>>> import numpy as np
>>> np.set_printoptions(precision=2, suppress=True, linewidth=200)
>>> def tidy(a):
...     return np.round(a, 2) + 0
... 
>>> F = np.loadtxt("out17.csv", delimiter=",")
>>> F
array([[ 0.,  0.,  0.,  0.,  0.,  3.],
       [ 0.,  0.,  0.,  0.,  1.,  0.],
       [ 0.,  2.,  2.,  0.,  2.,  0.],
       [-3.,  0.,  0.,  2.,  0.,  1.],
       [ 0.,  2., -2.,  0.,  3.,  0.],
       [-1.,  0.,  0.,  0.,  0.,  0.]])
>>> out = F / np.linalg.norm(F, axis=1, keepdims=True)
>>> C2 = out @ out.T
>>> np.argwhere(np.triu(np.abs(C2) > 0.95, 1))
array([], shape=(0, 2), dtype=int64)
>>> (C2 - 2 * np.eye(6)).round(6).argmax(axis=1)
array([3, 4, 1, 5, 1, 3])
>>> tidy(C2[0])
array([1.  , 0.  , 0.  , 0.27, 0.  , 0.  ])
>>> (np.abs(C2) > 0.9).astype(int)
array([[1, 0, 0, 0, 0, 0],
       [0, 1, 0, 0, 0, 0],
       [0, 0, 1, 0, 0, 0],
       [0, 0, 0, 1, 0, 0],
       [0, 0, 0, 0, 1, 0],
       [0, 0, 0, 0, 0, 1]])
>>> (np.linalg.matrix_power((F != 0) + (F.T != 0) + np.eye(6), 6) > 0).astype(int)
array([[1, 0, 0, 1, 0, 1],
       [0, 1, 1, 0, 1, 0],
       [0, 1, 1, 0, 1, 0],
       [1, 0, 0, 1, 0, 1],
       [0, 1, 1, 0, 1, 0],
       [1, 0, 0, 1, 0, 1]])
>>> (F != 0).astype(int)
array([[0, 0, 0, 0, 0, 1],
       [0, 0, 0, 0, 1, 0],
       [0, 1, 1, 0, 1, 0],
       [1, 0, 0, 1, 0, 1],
       [0, 1, 1, 0, 1, 0],
       [1, 0, 0, 0, 0, 0]])
>>> np.flatnonzero(np.linalg.matrix_power((F != 0) + (F.T != 0) + np.eye(6), 6)[2])
array([1, 2, 4])
>>> tidy(np.linalg.det(F))
np.float64(-48.0)
>>> F @ F
array([[ -3.,   0.,   0.,   0.,   0.,   0.],
       [  0.,   2.,  -2.,   0.,   3.,   0.],
       [  0.,   8.,   0.,   0.,  12.,   0.],
       [ -7.,   0.,   0.,   4.,   0.,  -7.],
       [  0.,   2., -10.,   0.,   7.,   0.],
       [  0.,   0.,   0.,   0.,   0.,  -3.]])
>>> x = np.array([1, 0, 0, 2, 2, 1])
>>> F @ np.eye(6)[4]
array([0., 1., 2., 0., 3., 0.])
>>> F * x
array([[ 0.,  0.,  0.,  0.,  0.,  3.],
       [ 0.,  0.,  0.,  0.,  2.,  0.],
       [ 0.,  0.,  0.,  0.,  4.,  0.],
       [-3.,  0.,  0.,  4.,  0.,  1.],
       [ 0.,  0., -0.,  0.,  6.,  0.],
       [-1.,  0.,  0.,  0.,  0.,  0.]])
>>> F @ (2 * x)
array([ 6.,  4.,  8.,  4., 12., -2.])
>>> rng = np.random.default_rng(540)
>>> z = rng.permutation(6)
>>> z
array([1, 2, 4, 3, 5, 0])
>>> out = F[z][:, z]
>>> tidy(np.sort(np.abs(np.linalg.eigvals(out))))
array([0.68, 1.73, 1.73, 2.  , 3.44, 3.44])
>>> tidy(np.linalg.det(out)), tidy(np.linalg.det(F[z]))
(np.float64(-48.0), np.float64(-48.0))
>>> np.trace(out)
np.float64(7.0)
>>> X = np.array([[7, 0, 0], [0, 6, 0], [0, 0, -6]])
>>> evals, evecs = np.linalg.eig(X)
>>> tidy(np.sort(np.linalg.eigvals(np.linalg.inv(X))))
array([-0.17,  0.14,  0.17])
>>> feats = np.array([[-0.01, 0.0, 0.0, 1.02, 1.98, 3.96, 4.99, 3.0, 2.0],
...     [10.0, 10.01, 2.01, 1.99, 12.03, 16.02, 16.0, 14.05, 8.03],
...     [0.04, 0.02, -0.01, 1.99, 3.97, 7.98, 10.01, 6.0, 4.0]])
>>> x = np.array([-8, 8, 7, 4, -8, -2, -7, 2, -3])
>>> a = np.maximum(feats @ x, 0)
>>> np.flatnonzero(a > 1e-9)
array([], dtype=int64)
>>> feats.T @ a
array([0., 0., 0., 0., 0., 0., 0., 0., 0.])
>>> np.tanh(feats @ x)
array([-1., -1., -1.])
>>> a
array([0., 0., 0.])
>>> out = feats / np.linalg.norm(feats, axis=1, keepdims=True)
>>> C2 = out @ out.T
>>> (np.abs(C2) > 0.9).astype(int)
array([[1, 0, 1],
       [0, 1, 0],
       [1, 0, 1]])
>>> (C2 - 2 * np.eye(3)).round(6).argmax(axis=1)
array([2, 2, 0])
>>> U, s, Vt = np.linalg.svd(feats)
>>> np.argmax(s[:-1] / (s[1:] + 1e-6)) + 1
np.int64(2)
>>> out = U[:, :2] @ np.diag(s[:2]) @ Vt[:2]
>>> np.linalg.matrix_rank(out)
np.int64(2)
>>> tidy(np.abs(feats - out).max())
np.float64(0.02)
>>> np.linalg.matrix_rank(feats, rtol=0.05)
np.int64(2)
>>> tidy(np.linalg.norm(feats - out) / np.linalg.norm(feats))
np.float64(0.0)
